>>> import numpy as np
>>> np.set_printoptions(precision=2, suppress=True, linewidth=140, sign=" ")
>>> F = np.load("m.npy")
>>> print(F)
[[ 0  0  0  0  1  0]
 [ 0  0  3  0 -2  0]
 [ 0  0  0  0  0  0]]
>>> print(np.linalg.matrix_rank(F, rtol=0.1))
2
>>> print(np.linalg.cond(F) > 100)
True
>>> theta = np.radians(51)
>>> R = np.eye(6)
>>> R[4, 4] = R[3, 3] = np.cos(theta)
>>> R[4, 3], R[3, 4] = -np.sin(theta), np.sin(theta)
>>> print(R)
[[ 1.    0.    0.    0.    0.    0.  ]
 [ 0.    1.    0.    0.    0.    0.  ]
 [ 0.    0.    1.    0.    0.    0.  ]
 [ 0.    0.    0.    0.63  0.78  0.  ]
 [ 0.    0.    0.   -0.78  0.63  0.  ]
 [ 0.    0.    0.    0.    0.    1.  ]]
>>> out = F @ R.T
>>> print(np.abs(out - F).max(axis=0))
[ 0.    0.    0.    1.55  0.74  0.  ]
>>> print(np.allclose(F @ F.T, out @ out.T))
True
>>> print(np.linalg.svd(F, compute_uv=False), np.linalg.svd(out, compute_uv=False))
[ 3.65  0.82  0.  ] [ 3.65  0.82  0.  ]
>>> U, sig, VT = np.linalg.svd(F)
>>> print(sig)
[ 3.65  0.82  0.  ]
>>> out = U[:, :2] @ np.diag(sig[:2]) @ VT[:2]
>>> print(np.round(np.linalg.norm(F - out) / np.linalg.norm(F), 2))
0.0
>>> print(round(np.linalg.norm(F - out, 2), 2), sig[2])
0.0 0.0
>>> print(np.linalg.matrix_rank(out))
2
>>> print(np.linalg.matrix_rank(F, rtol=0.05))
2
>>> x = np.array([0, 2, 1, 1, -1, 1])
>>> print(F @ x)
[-1  5  0]
>>> print(F @ np.eye(6)[4])
[ 1. -2.  0.]
>>> x @ F
Traceback (most recent call last):
  File "<python-input-25>", line 1, in <module>
    x @ F
    ~~^~~
ValueError: matmul: Input operand 1 has a mismatch in its core dimension 0, with gufunc signature (n?,k),(k,m?)->(n?,m?) (size 3 is different from 6)
>>> print((F * x).sum(axis=1))
[-1  5  0]
>>> print(np.linalg.norm(F @ x) <= np.linalg.norm(F, 2) * np.linalg.norm(x) + 1e-9)
True
>>> mat = np.array([[10, 2, 1, 0],
...     [5, 1, 0, 0],
...     [0, 0, 1, 0],
...     [5, 1, 2, 1],
...     [0, 0, 1, 2],
...     [5, 1, 1, 2],
...     [10, 2, 1, 0]])
>>> r = np.linalg.matrix_rank(mat)
>>> print(r)
3
>>> null = np.linalg.svd(mat)[2][r:].T
>>> print(np.round(mat @ null, 2) + 0)
[[ 0.]
 [ 0.]
 [ 0.]
 [ 0.]
 [ 0.]
 [ 0.]
 [ 0.]]
>>> print([int(np.linalg.matrix_rank(mat[:i])) for i in range(1, len(mat) + 1)])
[1, 2, 2, 3, 3, 3, 3]
>>> print(np.round(null @ null.T, 2) + 0)
[[ 0.04 -0.19  0.    0.  ]
 [-0.19  0.96  0.    0.  ]
 [ 0.    0.    0.    0.  ]
 [ 0.    0.    0.    0.  ]]
>>> print([int(np.linalg.matrix_rank(np.delete(mat, i, axis=0))) for i in range(7)])
[3, 3, 3, 3, 3, 3, 3]
>>> print([round(float(x), 2) for x in np.linalg.svd(mat, compute_uv=False)[:3]])
[17.07, 3.27, 1.37]
>>> print(np.argsort(-np.linalg.norm(mat, axis=0).round(6), kind="stable")[:3])
[ 0  1  2]
>>> r0 = np.array([4, 3, 2, 5])
>>> rng = np.random.default_rng(83)
>>> E = np.outer(rng.normal(size=13), r0) + 0.05 * rng.normal(size=(13, 4))
>>> print(E)
[[-5.89 -4.36 -2.94 -7.26]
 [-1.67 -1.31 -0.85 -2.09]
 [-0.15 -0.1  -0.1  -0.19]
 [ 1.63  1.23  0.81  2.  ]
 [-4.22 -3.09 -2.06 -5.19]
 [ 4.76  3.53  2.36  5.95]
 [ 0.85  0.66  0.48  1.02]
 [-2.16 -1.69 -1.02 -2.62]
 [-6.08 -4.55 -3.08 -7.57]
 [-2.63 -2.14 -1.32 -3.3 ]
 [ 2.74  2.15  1.36  3.45]
 [ 2.14  1.69  1.08  2.75]
 [ 3.53  2.75  1.72  4.41]]
>>> Xs = (E - E.mean(axis=0)) / E.std(axis=0)
>>> print(Xs.std(axis=0))
[ 1.  1.  1.  1.]
>>> c = np.linalg.lstsq(np.delete(Xs, 2, axis=1), Xs[:, 2])[0]
>>> print(round(float(1 - np.var(Xs[:, 2] - np.delete(Xs, 2, axis=1) @ c)), 2))
1.0
>>> J = np.loadtxt("data.csv", delimiter=",")
>>> print(J)
[[ -3.  -3.  -3.  -3.  -3.]
 [ -3.  -6.  -6.  -6.  -6.]
 [ -3.  -6.  -9.  -9.  -9.]
 [ -3.  -6.  -9. -12. -12.]
 [ -3.  -6.  -9. -12. -15.]]
>>> print(np.diff(J, axis=0))
[[ 0. -3. -3. -3. -3.]
 [ 0.  0. -3. -3. -3.]
 [ 0.  0.  0. -3. -3.]
 [ 0.  0.  0.  0. -3.]]
>>> print(J.shape)
(5, 5)
>>> J[5]
Traceback (most recent call last):
  File "<python-input-50>", line 1, in <module>
    J[5]
    ~^^^
IndexError: index 5 is out of bounds for axis 0 with size 5
>>> print(np.count_nonzero(J))
25
>>> print(np.linalg.matrix_rank(J))
5
>>> print(J.sum(axis=1))
[-15. -27. -36. -42. -45.]
>>> evals, evecs = np.linalg.eigvalsh(J)
Traceback (most recent call last):
  File "<python-input-54>", line 1, in <module>
    evals, evecs = np.linalg.eigvalsh(J)
    ^^^^^^^^^^^^
ValueError: too many values to unpack (expected 2)
>>> evals, evecs = np.linalg.eigh(J)
>>> print(np.round(evecs.T @ evecs, 2) + 0)
[[ 1.  0.  0.  0.  0.]
 [ 0.  1.  0.  0.  0.]
 [ 0.  0.  1.  0.  0.]
 [ 0.  0.  0.  1.  0.]
 [ 0.  0.  0.  0.  1.]]
>>> print(evals)
[-37.03  -4.35  -1.75  -1.06  -0.81]
>>> print(np.linalg.eigvalsh(J + -3 * np.eye(5)))
[-40.03  -7.35  -4.75  -4.06  -3.81]
>>> print(round(evals.sum(), 2), np.trace(J))
-45.0 -45.0
>>> print(evecs @ np.diag(evals) @ evecs.T)
[[ -3.  -3.  -3.  -3.  -3.]
 [ -3.  -6.  -6.  -6.  -6.]
 [ -3.  -6.  -9.  -9.  -9.]
 [ -3.  -6.  -9. -12. -12.]
 [ -3.  -6.  -9. -12. -15.]]
>>> print(np.linalg.eigvalsh(J @ J))
[    0.66     1.12     3.06    18.89  1371.27]
>>> A = np.load("case9.npy")
>>> print(A)
[[ 5.3  2.  -5.  -2.   3.   5. ]
 [ 1.   0.3  9.  -6.   7.  -4. ]
 [-4.  -8.   0.3  1.  -9.   2. ]
 [-9.  -3.  -2.  -2.7  4.   3. ]
 [ 9.  -8.   8.  -8.  -6.7  3. ]
 [ 5.   2.  -5.  -2.   3.   5.3]]
>>> print(np.abs(np.linalg.svd(A)[2][-1]))
[ 0.07  0.19  0.55  0.47  0.08  0.66]
>>> print(np.linalg.cond(A) > 100)
True
>>> print(np.argsort(-np.linalg.norm(A, axis=0).round(6), kind="stable")[:3])
[ 0  4  2]
>>> print(np.linalg.matrix_rank(A, rtol=0.1))
4
>>> print([round(float(x), 2) for x in np.linalg.svd(A, compute_uv=False)[:3]])
[19.69, 16.5, 14.82]
>>> cov = A.T @ A
>>> print(np.linalg.svd(A, compute_uv=False) ** 2)
[ 387.51  272.1   219.56  113.06    0.27    0.02]
>>> print(np.trace(cov), round(float((A ** 2).sum()), 2))
992.54 992.54
>>> print(np.linalg.matrix_rank(cov))
6
>>> print(np.linalg.eigvalsh(cov)[::-1])
[ 387.51  272.1   219.56  113.06    0.27    0.02]
>>> U, sig, VT = np.linalg.svd(A, full_matrices=False)
>>> print(np.allclose(U * sig @ VT, A))
True
>>> print(U.shape, sig.shape, VT.shape)
(6, 6) (6,) (6, 6)
>>> print(np.round(VT @ VT.T, 2) + 0)
[[ 1.  0.  0.  0.  0.  0.]
 [ 0.  1.  0.  0.  0.  0.]
 [ 0.  0.  1.  0.  0.  0.]
 [ 0.  0.  0.  1.  0.  0.]
 [ 0.  0.  0.  0.  1.  0.]
 [ 0.  0.  0.  0.  0.  1.]]
>>> print((sig > 1e-8).sum())
6
>>> print(sig)
[ 19.69  16.5   14.82  10.63   0.52   0.16]
>>> print(sig / sig[0])
[ 1.    0.84  0.75  0.54  0.03  0.01]
>>> print(np.abs(U[:, 0]).round(6).argmax())
4
>>> print(round(float(np.sqrt((sig ** 2).sum())), 2), np.round(np.linalg.norm(A), 2))
31.5 31.5
>>> data = np.loadtxt("run0.csv", delimiter=",")
>>> print(data)
[[ -1.   1.   1.  -1.  -2.   0.]
 [  2.   2.   1.  -3.  -3.  -3.]
 [  5.   5.   0.  -1.  -5.  -2.]
 [  5.   7.   2.  -2.  -3.   0.]
 [  5.  10.   4.  -4.  -5.  -2.]
 [  3.  12.   5.  -5.  -2.  -4.]
 [  4.   9.   5.  -3.  -4.  -7.]
 [  3.  12.   6.  -6.  -2.  -4.]
 [  6.  14.   7.  -5.  -1.  -6.]
 [  7.  16.   4.  -2.   2.  -6.]
 [  5.  17.   6.   0.   3.  -3.]
 [  8.  20.   3.   0.   1.  -5.]
 [  7.  19.   1.  -3.   3.  -3.]
 [  9.  16.  -2.  -6.   6.   0.]
 [ 12.  13.  -3.  -6.   5.   2.]
 [ 10.  16.  -2.  -5.   6.   2.]
 [ 12.  18.   1.  -5.   5.   4.]
 [ 11.  21.   4.  -7.   7.   4.]
 [  8.  18.   2.  -9.   6.   2.]
 [  5.  15.   5.  -7.   9.  -1.]
 [  2.  13.   7.  -5.   7.  -2.]
 [  2.  10.   7.  -7.   4.  -3.]
 [  0.   8.   6.  -4.   5.  -4.]
 [  0.   5.   3.  -1.   4.  -4.]
 [  3.   5.   1.   0.   7.  -6.]
 [  1.   4.   1.  -2.   8.  -9.]
 [  3.   1.  -1.  -2.   8.  -8.]
 [  4.   4.   0.  -1.  11. -10.]
 [  6.   2.  -2.  -4.   9. -10.]
 [  9.  -1.  -1.  -4.   9.  -7.]
 [ 10.  -4.   2.  -3.   6.  -4.]
 [ 10.  -6.   2.  -2.   9.  -4.]
 [ 12.  -4.   3.  -2.   9.  -1.]]
>>> out = np.c_[data[:, :4] @ np.array([[2, 0, 1, 3], [3, 0, 1, 0], [2, 1, 0, 2], [0, 3, 1, 0]]), np.array([3, 2, 2, 3, 1, 3, 2, 1, 1, 1, 3, 2, 1, 3, 3, 3, 0, 2, 0, 0, 1, 2, 3, 2, 0, 1, 0, 3, 1, 3, 3, 3, 1])]
>>> print(out)
[[  3.  -2.  -1.  -1.   3.]
 [ 12.  -8.   1.   8.   2.]
 [ 25.  -3.   9.  15.   2.]
 [ 35.  -4.  10.  19.   3.]
 [ 48.  -8.  11.  23.   1.]
 [ 52. -10.  10.  19.   3.]
 [ 45.  -4.  10.  22.   2.]
 [ 54. -12.   9.  21.   1.]
 [ 68.  -8.  15.  32.   1.]
 [ 70.  -2.  21.  29.   1.]
 [ 73.   6.  22.  27.   3.]
 [ 82.   3.  28.  30.   2.]
 [ 73.  -8.  23.  23.   1.]
 [ 62. -20.  19.  23.   3.]
 [ 57. -21.  19.  30.   3.]
 [ 64. -17.  21.  26.   3.]
 [ 80. -14.  25.  38.   0.]
 [ 93. -17.  25.  41.   2.]
 [ 74. -25.  17.  28.   0.]
 [ 65. -16.  13.  25.   0.]
 [ 57.  -8.  10.  20.   1.]
 [ 48. -14.   5.  20.   2.]
 [ 36.  -6.   4.  12.   3.]
 [ 21.   0.   4.   6.   2.]
 [ 23.   1.   8.  11.   0.]
 [ 16.  -5.   3.   5.   1.]
 [  7.  -7.   2.   7.   0.]
 [ 20.  -3.   7.  12.   3.]
 [ 14. -14.   4.  14.   1.]
 [ 13. -13.   4.  25.   3.]
 [ 12.  -7.   3.  34.   3.]
 [  6.  -4.   2.  34.   3.]
 [ 18.  -3.   6.  42.   1.]]
>>> print(np.linalg.matrix_rank(np.c_[data, out]))
7
>>> print(np.linalg.matrix_rank(out))
5
>>> print(np.linalg.norm(np.linalg.qr(data)[0].T @ out, axis=0) ** 2 / ((out ** 2).sum(axis=0) + 1e-12))
[ 1.    1.    1.    1.    0.64]
>>> d = np.linalg.norm(data[:, None] - data[None], axis=-1)
>>> print(d[:5, :5])
[[  0.     4.9    8.12   8.66  12.17]
 [  4.9    0.     5.29   6.71   9.38]
 [  8.12   5.29   0.     4.12   7.07]
 [  8.66   6.71   4.12   0.     5.  ]
 [ 12.17   9.38   7.07   5.     0.  ]]
>>> print(np.unravel_index(d.round(6).argmax(), d.shape))
(np.int64(17), np.int64(31))
>>> print((d + 1e9 * np.eye(33)).round(6).argmin(axis=1))
[  1   0   3   2   5   7   5   5   7  10   9  12  11  15  15  13  15  16  17  20  21  22  21  24  25  26  25  25  26  28  31  30  31]
>>> print(d[11].round(6).argsort(kind="stable")[:4])
[ 11  12   9  10]
>>> def softmax(z):
...     e = np.exp(z - z.max(axis=-1, keepdims=True))
...     return e / e.sum(axis=-1, keepdims=True)
... 
>>> print(np.round(softmax(10 * data[5]), 2) + 0)
[ 0.  1.  0.  0.  0.  0.]
>>> print(softmax(data).sum(axis=1))
[ 1.  1.  1.  1.  1.  1.  1.  1.  1.  1.  1.  1.  1.  1.  1.  1.  1.  1.  1.  1.  1.  1.  1.  1.  1.  1.  1.  1.  1.  1.  1.  1.  1.]
>>> print(np.round(softmax(data[5] + 4), 2) + 0)
[ 0.  1.  0.  0.  0.  0.]
>>> att = data @ data.T / np.sqrt(6)
>>> print(softmax(att).round(6).argmax(axis=1))
[  7   8  11  17  17  17  11  17  17  17  17  17  17  17  17  17  17  17  17  17  17  17  17  19  27  27  27  27  28  29  32  31  32]
